>>> import numpy as np
>>> from numpy import linalg as LA
>>> np.set_printoptions(suppress=True, linewidth=160)
>>> W0 = np.load("test3.npy")
>>> print(W0)
[[ 2.22  3.08  2.11  2.05  0.98 -0.01 -0.04  0.9   2.03  0.02  2.72]
 [ 1.95  2.76  2.02  1.85  0.93  0.05 -0.09  0.93  2.1  -0.04  3.1 ]
 [ 1.83  3.01  1.81  1.99  0.96 -0.15 -0.08  0.98  1.92 -0.12  2.88]
 [ 2.11  2.94  1.95  2.05  1.13 -0.01  0.07  1.04  2.04  0.08  3.06]
 [ 2.    3.12  2.06  1.8   1.11  0.14 -0.13  0.91  2.17 -0.04  3.12]
 [ 1.86  3.04  1.97  1.91  1.04  0.03  0.06  0.96  1.97 -0.1   3.06]
 [ 2.11  3.04  2.2   1.97  0.96  0.04  0.19  1.15  2.13 -0.1   3.07]
 [ 2.08  2.96  1.95  2.07  1.16  0.08  0.05  0.85  1.97  0.08  2.97]
 [ 2.06  3.01  1.92  1.96  1.05 -0.02  0.14  0.94  2.03 -0.07  3.08]
 [ 2.03  3.14  2.02  2.02  1.08 -0.05 -0.01  0.91  2.16  0.02  2.9 ]
 [ 2.1   2.89  2.06  1.98  0.85  0.04  0.07  1.06  1.81 -0.07  3.15]
 [ 2.08  3.03  1.99  1.9   1.07 -0.09  0.13  0.84  2.13 -0.04  3.02]
 [ 1.96  3.08  2.09  1.89  0.8  -0.07  0.13  1.01  1.91  0.05  3.05]
 [ 2.08  3.1   2.11  2.12  1.14  0.1  -0.05  0.91  2.03  0.05  3.03]
 [ 1.92  3.16  2.08  1.88  0.95  0.26  0.07  0.91  2.   -0.03  3.05]
 [ 2.93  0.99  3.05  2.01  2.03  0.92  2.96  1.99  0.13  1.07  3.01]
 [ 3.09  0.85  2.95  2.08  2.1   1.19  2.95  2.08  0.09  1.06  2.78]
 [ 3.03  1.06  2.89  2.07  1.73  1.03  2.95  2.09 -0.09  0.97  2.91]
 [ 2.93  1.02  2.9   2.08  1.99  1.08  2.99  2.06  0.    1.04  2.99]
 [ 3.07  1.13  3.03  1.83  1.88  1.04  2.86  2.09  0.11  0.97  2.81]
 [ 3.06  0.9   3.01  2.06  2.02  0.92  3.01  2.16 -0.1   0.99  2.94]
 [ 3.13  1.11  3.19  1.9   2.06  1.1   2.91  1.86 -0.04  1.06  3.22]
 [ 2.86  0.95  3.    1.97  1.89  0.9   3.12  2.04  0.14  0.92  3.13]
 [ 2.98  0.83  3.09  1.9   1.92  0.97  2.93  1.95 -0.05  1.01  3.03]
 [ 2.99  1.1   3.    2.1   1.89  0.91  3.12  2.07  0.01  0.8   2.97]
 [ 2.9   0.88  3.06  2.05  1.95  0.77  3.02  2.16  0.12  1.19  3.07]
 [ 2.93  1.12  2.83  1.89  2.08  1.13  3.    1.91  0.    0.9   3.06]
 [ 2.98  0.81  2.96  1.88  2.06  1.02  3.1   1.86  0.    0.81  3.19]
 [ 3.19  0.82  3.08  2.01  2.04  0.89  2.91  2.1   0.1   0.86  3.19]
 [ 2.82  0.95  2.88  1.95  2.07  0.91  2.9   1.96  0.05  0.97  3.16]]
>>> u, v = W0[16], W0[4]
>>> print(np.round(u @ v, 2))
31.49
>>> pr = (u @ v) / (u @ u) * u
>>> print(round(float((v - pr) @ u), 2))
0.0
>>> print(np.round(v - pr, 2))
[ 0.09  2.6   0.24  0.52 -0.19 -0.59 -1.95 -0.37  2.11 -0.69  1.4 ]
>>> cen = W0 - W0.mean(axis=0)
>>> left, sig, Vh = LA.svd(cen, full_matrices=False)
>>> print(np.abs(Vh[0]).argmax())
6
>>> print(np.searchsorted(np.cumsum(sig ** 2) / (sig ** 2).sum(), 0.9) + 1)
1
>>> print(LA.matrix_rank(cen))
11
>>> z = W0[:, 4] > np.median(W0[:, 4])
>>> u = W0[z].mean(axis=0) - W0[~z].mean(axis=0)
>>> print(np.argsort(-np.abs(u).round(6), kind="stable"))
[ 6  1  8  7  9  2  0  4  5  3 10]
>>> print(z.astype(int))
[0 0 0 0 0 0 0 0 0 0 0 0 0 0 0 1 1 1 1 1 1 1 1 1 1 1 1 1 1 1]
>>> print((((W0 - W0.mean(axis=0)) @ u > 0) == z).mean())
1.0
>>> feats = np.loadtxt("x.csv", delimiter=",")
>>> print(feats)
[[ 1.74 -2.3  -1.7  -0.1   2.6   1.1  -0.4  -1.4   1.   -0.1   2.6  -0.1  -0.6 ]
 [ 1.02  3.   -1.   -0.1   0.6   0.    0.5  -0.6   0.3   0.7   0.8   1.4   0.6 ]
 [-0.51 -2.1   0.5  -0.3   1.9  -0.8   0.3  -1.1  -0.3  -0.6   1.1   0.7   0.2 ]
 [ 0.29 -1.4  -0.3  -0.3  -0.3  -1.5  -0.2   0.6   0.5  -1.   -0.8   0.4   0.6 ]
 [ 1.43  0.8  -1.4  -1.2   0.8  -0.2   0.   -0.5  -0.4  -1.1   0.1   0.   -0.3 ]
 [-0.99 -1.4   1.   -0.1   0.2   0.2   0.2   0.5   1.3   1.2  -0.6  -0.6  -0.5 ]
 [-0.98  0.4   1.    0.2   0.9  -0.5  -0.5  -1.9   0.2  -0.3   0.5  -2.   -0.1 ]
 [-0.68 -0.5   0.7   0.5  -0.1  -0.5  -0.3  -0.6   2.1  -0.8  -0.2  -0.4  -1.2 ]
 [-0.09 -1.4   0.1  -1.1  -1.1  -0.5   0.4  -0.7   0.5  -1.   -1.7   0.4  -1.5 ]
 [ 1.07 -0.5  -1.1   0.3   0.8   0.1   0.1   2.1   1.7   1.2   0.5   0.    0.4 ]
 [ 1.6   0.7  -1.6   0.6   0.    1.3  -0.5   0.7   1.3   0.4  -0.9  -0.1   2.8 ]
 [ 0.31  1.4  -0.3  -1.   -0.3  -0.7  -0.3  -1.2   0.8   1.6  -0.8  -0.1   1.1 ]
 [-1.85 -0.9   1.8  -0.5   0.4  -0.6  -0.8  -0.8   0.   -0.7  -0.1   1.6   1.3 ]
 [ 0.57  0.3  -0.6   0.7  -0.7   0.   -0.2  -1.3   0.7   2.5  -1.5  -0.9   0.5 ]
 [ 0.23  0.3  -0.2  -0.2   0.5   0.1   1.4  -0.4  -0.1  -0.7  -0.6   1.   -0.8 ]
 [-1.81  0.    1.8   1.3   0.    0.2  -0.2   0.3   0.5   0.2  -0.8   1.5   0.3 ]
 [ 0.7   0.7  -0.7   0.4  -0.6   0.3   1.2  -0.4   0.    0.9   0.3   0.4   1.9 ]
 [-1.12  0.8   1.1  -0.7  -0.6  -0.1   1.5   1.7   0.2  -0.7   1.3   0.6   0.6 ]
 [-1.5   0.    1.5   0.2   0.    1.4  -0.7   0.1  -1.6   0.6  -1.5  -0.8   0.3 ]
 [-1.57 -1.6   1.6  -0.6   0.9  -0.4   0.4   0.8   0.   -0.1  -0.4   1.2  -1.3 ]
 [ 0.91 -1.4  -0.9   0.2   0.1  -0.4   0.4   0.   -0.9  -1.2  -0.7  -0.1  -0.1 ]
 [-0.3  -1.4   0.3  -0.2   0.4  -1.1  -0.7  -2.5   1.2  -0.7   0.2  -1.4  -1.1 ]
 [ 0.88 -0.3  -0.9   0.3  -0.6  -0.2   1.    1.6  -0.9   0.2   2.1   2.2   0.1 ]
 [-0.87 -0.2   0.9   0.7   0.5  -2.2  -2.1  -0.2   0.    1.7  -0.7  -0.6  -1.4 ]
 [-0.28  0.2   0.3   1.   -1.2   0.4   1.1   0.1   0.6  -0.2   0.6   0.1   0.2 ]
 [-1.91  0.6   1.9  -1.2   0.3  -0.7  -0.4  -0.6  -0.5   1.8   0.4   0.   -0.9 ]
 [ 0.91 -1.1  -0.9   0.4   1.7   0.4   0.3   1.4   0.6   0.    0.9  -0.3   0.6 ]
 [-1.71 -0.9   1.7   0.4  -0.6  -1.2   1.5  -0.7  -0.1   0.6   0.7   1.1  -2.6 ]
 [-0.19 -0.1   0.2  -1.4   0.7  -1.2   0.9   0.9  -1.8  -0.5  -0.6   0.7  -1.5 ]
 [-1.79 -0.8   1.8  -0.1   1.2  -0.9   0.    1.5   0.1   1.8   0.   -0.9   0.3 ]
 [ 1.38  0.7  -1.4   0.9   0.6   2.4   0.4  -0.1   1.    0.2   1.3  -0.5   0.  ]
 [-0.02 -0.5   0.    0.    0.    1.5  -0.3  -0.6  -0.1  -1.1  -0.2  -1.    0.1 ]
 [ 1.62 -0.8  -1.6  -0.7  -0.3  -0.1   0.1   1.8   0.6   1.4  -1.2  -1.3   2.1 ]
 [-1.12  0.5   1.1   0.4   0.4  -0.6  -0.8   0.1   0.2  -1.3   0.9  -1.1  -0.2 ]
 [ 1.11 -1.3  -1.1  -0.1   0.8  -1.9  -0.4   0.4  -1.5   0.    0.1   1.5   1.2 ]
 [-0.21 -0.6   0.2   0.6  -0.2  -0.8   1.6  -0.6  -0.8   1.3   0.5  -0.1  -0.8 ]
 [-0.89 -0.7   0.9   0.7  -0.8   1.2  -1.    0.   -0.6  -0.6  -0.8  -0.6   1.4 ]
 [ 0.53  0.2  -0.5   0.2   1.2   0.8   0.2   0.7   0.8   0.4  -1.2   0.3   1.  ]
 [ 1.08 -0.2  -1.1  -1.9   0.2   1.3   0.    0.3   0.5   0.6   0.3  -0.9  -1.5 ]
 [-0.92  0.2   0.9  -0.7   0.6  -0.1   0.7   1.   -0.3  -0.7   1.2   0.5   0.9 ]
 [ 0.5  -0.6  -0.5   1.    0.    1.8  -1.6   1.7   0.8   0.6   1.2   0.4   2.2 ]
 [ 0.58  0.2  -0.6   0.3   0.2   0.5  -0.8   1.2  -0.1   0.1   0.8   0.3  -1.7 ]
 [ 0.73  2.3  -0.7  -2.5   0.7   0.    1.9  -0.2   0.5  -0.4   2.4  -0.8   0.5 ]
 [ 1.8  -0.2  -1.8  -0.4  -2.2   0.5  -0.7   1.3  -0.5  -1.7   1.1  -1.7  -0.4 ]
 [ 1.09  1.   -1.1  -1.7   3.1   0.9   0.7   0.5  -0.1  -1.2   1.3  -0.5   0.3 ]
 [-0.4   1.1   0.4   2.5  -1.3  -0.2  -0.3  -0.3  -1.3  -1.7  -0.6   0.2  -1.1 ]]
>>> other = np.c_[feats[:, :10] @ np.array([[-2, -2, 1, 2, 1, -1, -2, 0, -2, 1],
...     [0, 2, 1, 3, -2, -2, 2, 2, -3, 3],
...     [1, 1, 0, 0, 3, -3, 1, -3, -2, -1],
...     [3, -1, -1, 3, 2, 2, 0, 1, -1, -3],
...     [-2, 2, 0, -3, 0, -2, 1, 0, 0, 1],
...     [2, 3, -2, -2, -2, 0, 3, 3, -1, 0],
...     [0, 3, 0, 0, -3, 2, -3, -1, 0, -3],
...     [0, 2, -3, 3, -2, -3, -2, -2, -1, -3],
...     [-2, 3, 2, -1, 3, 1, 3, 3, 2, 1],
...     [3, 1, 3, 2, 3, 2, 2, 3, -1, 2]]), np.array([-3, 0, 2, -1, 1, -3, 2, 1, 2, -1, -2, -2, 1, 0, 1, 2, 1, 2, 3, 1, 0, -1, -1, -3, 2, 0, 0, 2, -2, 3, -3, 0, -2, -3, -3, -1, 1, -1, -1, 1, 0, -3, -2, 2, 3, 0])]
>>> print(other.round(2) + 0)
[[-10.78  -2.28   3.24 -19.12   5.54   6.76   2.92   9.6    9.32   5.64  -3.  ]
 [ -3.04   6.16   8.62   8.24  -5.48  -0.92   5.56  12.6   -8.44  13.92   0.  ]
 [ -5.98  -3.78   0.19 -16.52   4.79   1.21  -3.98  -9.2    8.52  -3.61   2.  ]
 [ -8.18  -7.38  -1.61  -1.32   2.49  -0.29  -9.58  -9.2    7.42  -5.71  -1.  ]
 [-12.36  -3.76   1.23  -3.64  -9.87  -3.93  -4.86   0.5   -0.26   8.53   1.  ]
 [  3.68   7.98   2.01  -4.88  10.11   2.79   5.68   1.     4.98  -4.09  -3.  ]
 [ -0.54  -1.14   5.42  -8.36   7.62   0.08   8.46   0.5    1.66   6.32   2.  ]
 [ -3.84   2.26   2.92  -5.56  10.42   2.48   6.26   1.3    7.06  -1.28   1.  ]
 [ -5.82  -4.82   0.71  -7.98   0.51   3.99  -5.42  -6.2    8.48  -2.79   2.  ]
 [ -3.54   8.16   0.77   5.94   3.37   0.23  -0.14   7.3    1.26  -1.93  -1.  ]
 [ -1.8    4.1    0.8    6.1   -0.8    2.     5.3   14.9   -2.5    5.    -2.  ]
 [ -1.52   0.88  14.11   2.92   6.51   3.39   8.38  10.5   -1.32  16.01  -2.  ]
 [ -0.1   -1.5   -0.75 -11.7    7.45  -4.15   4.9   -9.2    5.4   -1.05   1.  ]
 [  7.86  -1.84  12.97   6.64  12.37  12.63   8.46  15.5   -1.34   9.47   0.  ]
 [ -3.96   3.84  -0.57  -3.44  -7.37   0.87  -4.36  -1.7    0.04  -2.07   1.  ]
 [  9.32   6.42  -2.81   0.68   7.89  -1.39   7.92  -1.8   -0.98  -6.91   2.  ]
 [  3.6    2.3    4.3    6.5   -2.7    7.4   -1.4    7.1   -3.3    1.1    1.  ]
 [ -0.26  11.94  -6.22   3.56 -10.02  -7.28  -4.66  -9.1   -2.16  -9.12   2.  ]
 [ 12.9    2.4   -6.2   -2.1   -0.5   -4.7    7.    -2.6   -5.5   -2.2    3.  ]
 [  0.04   5.44  -4.47  -9.44   2.93  -4.83  -1.76 -12.1    5.04  -9.07   1.  ]
 [ -4.92  -9.42  -5.29  -2.78  -5.29   2.29 -12.92  -7.8    3.78  -7.39   0.  ]
 [ -7.2   -8.4    8.5  -14.5   13.8    6.9    4.5    0.    11.1    5.6   -1.  ]
 [  1.44  -1.66  -5.32  10.06  -8.52   0.92 -12.96  -4.5   -2.76  -8.92  -1.  ]
 [  4.44  -9.06   8.33   5.46  19.83  -1.23   6.24  -1.4    0.54   6.33  -3.  ]
 [  5.26   4.16  -1.58   5.14  -0.88   5.48  -0.84   1.6   -0.74  -7.58   2.  ]
 [  6.52   4.52   7.49  -2.82   7.89  -3.89   9.62  -2.3   -2.08   7.99   0.  ]
 [ -5.32   4.78  -4.39  -2.58  -1.49  -1.61  -3.92   0.8    2.28  -5.49   0.  ]
 [  7.12   1.52   3.09  -1.52   6.79   6.61  -3.08  -8.7    3.42  -9.21   2.  ]
 [ -5.32  -1.82  -4.29  -1.08 -11.19  -8.11 -13.42 -15.4   -1.12  -3.99  -2.  ]
 [  6.08   8.68   0.41  -0.08   9.51  -5.41   3.18  -7.1    0.28  -5.29   3.  ]
 [  0.74   8.94  -0.72   0.06  -4.62   4.52   7.44  17.1   -3.46   3.28  -3.  ]
 [ -0.06   0.04  -5.22  -8.44  -3.52  -0.08   3.14   1.4    1.54  -1.12   0.  ]
 [ -3.54   0.46   1.72   7.44  -0.68   2.18  -6.34   4.5    1.16   0.32  -2.  ]
 [ -1.76   0.04  -3.62  -2.04   2.08  -7.48   3.14  -6.4    0.34  -1.82  -3.  ]
 [ -6.02 -14.82  -0.49   2.12  -0.09  -0.51 -14.92 -10.     2.48  -2.09  -3.  ]
 [  6.72  -1.48   4.29   3.38   2.29   9.21  -6.58  -2.5   -0.28  -5.41  -1.  ]
 [  8.18  -2.82  -7.69  -2.38   1.61  -1.21   4.08  -2.4   -0.42  -5.59   1.  ]
 [ -2.16   8.24  -0.37  -0.84  -0.97  -1.53   3.64   6.5   -1.16   1.13  -1.  ]
 [ -5.96   5.24   2.08  -5.74  -5.52  -0.78   2.54   7.6    1.34   8.28  -1.  ]
 [ -2.26   7.24  -5.52  -3.04  -6.92  -8.08  -2.96  -9.    -0.66  -5.32   1.  ]
 [  5.3    3.3   -6.4    4.1    4.2   -2.1    7.7    9.1   -1.7   -2.1    0.  ]
 [  0.24   0.04  -4.02   4.96  -2.02  -4.08   0.24   2.4   -2.86  -0.02  -3.  ]
 [-13.26  12.74   5.93  -3.14 -15.97  -5.53  -1.46   3.    -2.86  11.13  -2.  ]
 [ -5.3  -11.    -9.     8.4  -12.1   -1.6  -11.9   -2.4   -0.1   -3.7    2.  ]
 [-16.18  10.92  -3.31 -11.82 -16.41 -11.99  -1.28   0.7   -1.68   7.29   3.  ]
 [  8.4   -9.4   -8.2   11.3   -3.5    0.2   -4.3   -5.2   -6.2   -9.2    0.  ]]
>>> print(np.round(LA.lstsq(feats, other[:, 0])[0], 2) + 0)
[-2.  0.  1.  3. -2.  2.  0.  0. -2.  3.  0.  0.  0.]
